% ipython --no-banner

In [1]: import numpy as np

In [2]: np.set_printoptions(suppress=True, linewidth=120)

In [3]: M = np.loadtxt("dump.csv", delimiter=",")

In [4]: M
Out[4]: 
array([[0., 1., 1., 0., 1., 1., 0., 1., 1.],
       [1., 0., 1., 1., 1., 1., 0., 1., 1.],
       [1., 1., 0., 1., 1., 1., 0., 1., 0.],
       [0., 1., 1., 0., 1., 0., 0., 1., 1.],
       [1., 1., 1., 1., 0., 1., 0., 0., 0.],
       [1., 1., 1., 0., 1., 0., 0., 0., 1.],
       [0., 0., 0., 0., 0., 0., 0., 0., 0.],
       [1., 1., 1., 1., 0., 0., 0., 0., 1.],
       [1., 1., 0., 1., 0., 1., 0., 1., 0.]])

In [5]: # looks like rank 8

In [6]: rng = np.random.default_rng(129183)

In [7]: labels = rng.permutation(9)

In [8]: labels
Out[8]: array([5, 4, 0, 1, 8, 3, 2, 7, 6])

In [9]: B = M[labels][:, labels]

In [10]: np.diag(B)
Out[10]: array([0., 0., 0., 0., 0., 0., 0., 0., 0.])

In [11]: round(float(np.linalg.det(B)), 3), np.round(np.linalg.det(M[labels]), 3)
Out[11]: (0.0, np.float64(0.0))

In [12]: print(np.allclose(B, M))
False

In [13]: B
Out[13]: 
array([[0., 1., 1., 1., 1., 0., 1., 0., 0.],
       [1., 0., 1., 1., 0., 1., 1., 0., 0.],
       [1., 1., 0., 1., 1., 0., 1., 1., 0.],
       [1., 1., 1., 0., 1., 1., 1., 1., 0.],
       [1., 0., 1., 1., 0., 1., 0., 1., 0.],
       [0., 1., 0., 1., 1., 0., 1., 1., 0.],
       [1., 1., 1., 1., 0., 1., 0., 1., 0.],
       [0., 0., 1., 1., 1., 1., 1., 0., 0.],
       [0., 0., 0., 0., 0., 0., 0., 0., 0.]])

In [14]: ev, V = np.linalg.eigh(M)

In [15]: np.round(V @ np.diag(ev) @ V.T, 3) + 0
Out[15]: 
array([[0., 1., 1., 0., 1., 1., 0., 1., 1.],
       [1., 0., 1., 1., 1., 1., 0., 1., 1.],
       [1., 1., 0., 1., 1., 1., 0., 1., 0.],
       [0., 1., 1., 0., 1., 0., 0., 1., 1.],
       [1., 1., 1., 1., 0., 1., 0., 0., 0.],
       [1., 1., 1., 0., 1., 0., 0., 0., 1.],
       [0., 0., 0., 0., 0., 0., 0., 0., 0.],
       [1., 1., 1., 1., 0., 0., 0., 0., 1.],
       [1., 1., 0., 1., 0., 1., 0., 1., 0.]])

In [16]: print(np.round(np.linalg.eigvalsh(M @ M), 3) + 0)
[ 0.     0.073  0.172  0.708  1.     1.571  3.58   5.828 31.068]

In [17]: np.round(np.abs(V[:, -1]), 3)
Out[17]: array([0.379, 0.428, 0.379, 0.32 , 0.329, 0.329, 0.   , 0.328, 0.32 ])

In [18]: np.round(V.T @ M @ V, 3) + 0
Out[18]: 
array([[-2.414,  0.   ,  0.   ,  0.   ,  0.   ,  0.   ,  0.   ,  0.   ,  0.   ],
       [ 0.   , -1.892,  0.   ,  0.   ,  0.   ,  0.   ,  0.   ,  0.   ,  0.   ],
       [ 0.   ,  0.   , -1.254,  0.   ,  0.   ,  0.   ,  0.   ,  0.   ,  0.   ],
       [ 0.   ,  0.   ,  0.   , -1.   ,  0.   ,  0.   ,  0.   ,  0.   ,  0.   ],
       [ 0.   ,  0.   ,  0.   ,  0.   , -0.27 ,  0.   ,  0.   ,  0.   ,  0.   ],
       [ 0.   ,  0.   ,  0.   ,  0.   ,  0.   ,  0.   ,  0.   ,  0.   ,  0.   ],
       [ 0.   ,  0.   ,  0.   ,  0.   ,  0.   ,  0.   ,  0.414,  0.   ,  0.   ],
       [ 0.   ,  0.   ,  0.   ,  0.   ,  0.   ,  0.   ,  0.   ,  0.841,  0.   ],
       [ 0.   ,  0.   ,  0.   ,  0.   ,  0.   ,  0.   ,  0.   ,  0.   ,  5.574]])

In [19]: print(np.round(np.linalg.svd(M, compute_uv=False), 3) + 0)
[5.574 2.414 1.892 1.254 1.    0.841 0.414 0.27  0.   ]
